$ ipython --no-banner

In [1]: import numpy as np

In [2]: import numpy.linalg as la

In [3]: np.set_printoptions(precision=1, suppress=True, linewidth=120)

In [4]: K = np.load("block9.npy")

In [5]: K
Out[5]: 
array([[ -1,  -1,  -1,  -1,  -1,  -1,  -1,  -1,  -1,  -1],
       [ -1,  -2,  -2,  -2,  -2,  -2,  -2,  -2,  -2,  -2],
       [ -1,  -2,  -3,  -3,  -3,  -3,  -3,  -3,  -3,  -3],
       [ -1,  -2,  -3,  -4,  -4,  -4,  -4,  -4,  -4,  -4],
       [ -1,  -2,  -3,  -4,  -5,  -5,  -5,  -5,  -5,  -5],
       [ -1,  -2,  -3,  -4,  -5,  -6,  -6,  -6,  -6,  -6],
       [ -1,  -2,  -3,  -4,  -5,  -6,  -7,  -7,  -7,  -7],
       [ -1,  -2,  -3,  -4,  -5,  -6,  -7,  -8,  -8,  -8],
       [ -1,  -2,  -3,  -4,  -5,  -6,  -7,  -8,  -9,  -9],
       [ -1,  -2,  -3,  -4,  -5,  -6,  -7,  -8,  -9, -10]])

In [6]: K.inv()
AttributeError: 'numpy.ndarray' object has no attribute 'inv'


In [7]: la.determinant(K)
AttributeError: module 'numpy.linalg' has no attribute 'determinant'


In [8]: la.matrix_power(K, 3)
Out[8]: 
array([[  -385,   -760,  -1116,  -1445,  -1740,  -1995,  -2205,  -2366,  -2475,  -2530],
       [  -760,  -1501,  -2205,  -2856,  -3440,  -3945,  -4361,  -4680,  -4896,  -5005],
       [ -1116,  -2205,  -3241,  -4200,  -5061,  -5806,  -6420,  -6891,  -7210,  -7371],
       [ -1445,  -2856,  -4200,  -5446,  -6566,  -7536,  -8336,  -8950,  -9366,  -9576],
       [ -1740,  -3440,  -5061,  -6566,  -7921,  -9096, -10066, -10811, -11316, -11571],
       [ -1995,  -3945,  -5806,  -7536,  -9096, -10451, -11571, -12432, -13016, -13311],
       [ -2205,  -4361,  -6420,  -8336, -10066, -11571, -12817, -13776, -14427, -14756],
       [ -2366,  -4680,  -6891,  -8950, -10811, -12432, -13776, -14812, -15516, -15872],
       [ -2475,  -4896,  -7210,  -9366, -11316, -13016, -14427, -15516, -16257, -16632],
       [ -2530,  -5005,  -7371,  -9576, -11571, -13311, -14756, -15872, -16632, -17017]])

In [9]: np.sort(np.abs(la.eigvals(K)))
Out[9]: array([ 0.3,  0.3,  0.3,  0.4,  0.5,  0.6,  1. ,  1.9,  5. , 44.8])

In [10]: np.trace(K)
Out[10]: np.int64(-55)

In [11]: np.allclose(K @ K.T, K.T @ K)
Out[11]: True
